$ ipython --no-banner

In [1]: import numpy as np

In [2]: import numpy.linalg as la

In [3]: np.set_printoptions(precision=2, suppress=True, linewidth=100, floatmode="fixed")

In [4]: def rnd(a):
   ...:     return np.round(a, 2) + 0
   ...: 

In [5]: E = np.loadtxt("mat.csv", delimiter=",")

In [6]: E
Out[6]: 
array([[0.00, 1.00, 0.00, 0.00, 0.00, 0.00, 0.00, 0.00],
       [0.00, 0.00, 1.00, 0.00, 0.00, 0.00, 0.00, 0.00],
       [0.00, 0.00, 0.00, 0.00, 1.00, 0.00, 0.00, 0.00],
       [0.00, 0.00, 0.00, 0.00, 0.00, 1.00, 0.00, 0.00],
       [0.00, 0.00, 0.00, 1.00, 0.00, 0.00, 0.00, 0.00],
       [0.00, 0.00, 0.00, 0.00, 0.00, 0.00, 0.00, 1.00],
       [1.00, 0.00, 0.00, 0.00, 0.00, 0.00, 0.00, 0.00],
       [0.00, 0.00, 0.00, 0.00, 0.00, 0.00, 1.00, 0.00]])

In [7]: f, g = E[7], E[1]

In [8]: f @ g
Out[8]: np.float64(0.0)

In [9]: p = (f @ g) / (f @ f) * f

In [10]: la.matrix_rank(np.outer(f, g))
Out[10]: np.int64(1)

In [11]: np.outer(f, g)
Out[11]: 
array([[0.00, 0.00, 0.00, 0.00, 0.00, 0.00, 0.00, 0.00],
       [0.00, 0.00, 0.00, 0.00, 0.00, 0.00, 0.00, 0.00],
       [0.00, 0.00, 0.00, 0.00, 0.00, 0.00, 0.00, 0.00],
       [0.00, 0.00, 0.00, 0.00, 0.00, 0.00, 0.00, 0.00],
       [0.00, 0.00, 0.00, 0.00, 0.00, 0.00, 0.00, 0.00],
       [0.00, 0.00, 0.00, 0.00, 0.00, 0.00, 0.00, 0.00],
       [0.00, 0.00, 1.00, 0.00, 0.00, 0.00, 0.00, 0.00],
       [0.00, 0.00, 0.00, 0.00, 0.00, 0.00, 0.00, 0.00]])

In [12]: vec = np.array([1, 3, 3, 2, 3, 3, 0, 3])

In [13]: rhs = E @ vec

In [14]: rhs
Out[14]: array([3.00, 3.00, 3.00, 3.00, 2.00, 3.00, 1.00, 0.00])

In [15]: rnd(la.solve(E, E[:, 2]))
Out[15]: array([0.00, 0.00, 1.00, 0.00, 0.00, 0.00, 0.00, 0.00])

In [16]: rnd(la.solve(E.T, E[0]))
Out[16]: array([1.00, 0.00, 0.00, 0.00, 0.00, 0.00, 0.00, 0.00])

In [17]: J = np.load("case2.npy")

In [18]: J
Out[18]: 
array([[ 5.02, -2.00,  3.00,  2.00,  2.00,  2.00],
       [-3.00, -2.98, -2.00,  4.00, -2.00,  2.00],
       [-1.00,  3.00,  0.02,  5.00,  1.00,  1.00],
       [ 4.00,  0.00, -5.00,  0.02, -4.00,  4.00],
       [ 5.00,  5.00,  2.00,  0.00, -4.98, -1.00],
       [ 5.00, -2.00,  3.00,  2.00,  2.00,  2.02]])

In [19]: theta = np.radians(90)

In [20]: r_ = np.eye(6)

In [21]: r_[4, 4] = r_[2, 2] = np.cos(theta)

In [22]: r_[4, 2], r_[2, 4] = -np.sin(theta), np.sin(theta)

In [23]: rnd(r_)
Out[23]: 
array([[ 1.00,  0.00,  0.00,  0.00,  0.00,  0.00],
       [ 0.00,  1.00,  0.00,  0.00,  0.00,  0.00],
       [ 0.00,  0.00,  0.00,  0.00,  1.00,  0.00],
       [ 0.00,  0.00,  0.00,  1.00,  0.00,  0.00],
       [ 0.00,  0.00, -1.00,  0.00,  0.00,  0.00],
       [ 0.00,  0.00,  0.00,  0.00,  0.00,  1.00]])

In [24]: Y = J @ r_.T

In [25]: rnd(la.det(r_)), np.trace(r_)
Out[25]: (np.float64(1.0), np.float64(4.0))

In [26]: np.abs(Y - J).max(axis=0)
Out[26]: array([0.00, 0.00, 6.98, 0.00, 9.00, 0.00])

In [27]: rnd(Y)
Out[27]: 
array([[ 5.02, -2.00,  2.00,  2.00, -3.00,  2.00],
       [-3.00, -2.98, -2.00,  4.00,  2.00,  2.00],
       [-1.00,  3.00,  1.00,  5.00, -0.02,  1.00],
       [ 4.00,  0.00, -4.00,  0.02,  5.00,  4.00],
       [ 5.00,  5.00, -4.98,  0.00, -2.00, -1.00],
       [ 5.00, -2.00,  2.00,  2.00, -3.00,  2.02]])

In [28]: np.allclose(la.norm(J, axis=1), la.norm(Y, axis=1))
Out[28]: True

In [29]: rnd(la.svd(J, compute_uv=False)), rnd(la.svd(Y, compute_uv=False))
Out[29]: 
(array([10.94,  9.35,  8.59,  6.64,  3.34,  0.02]),
 array([10.94,  9.35,  8.59,  6.64,  3.34,  0.02]))
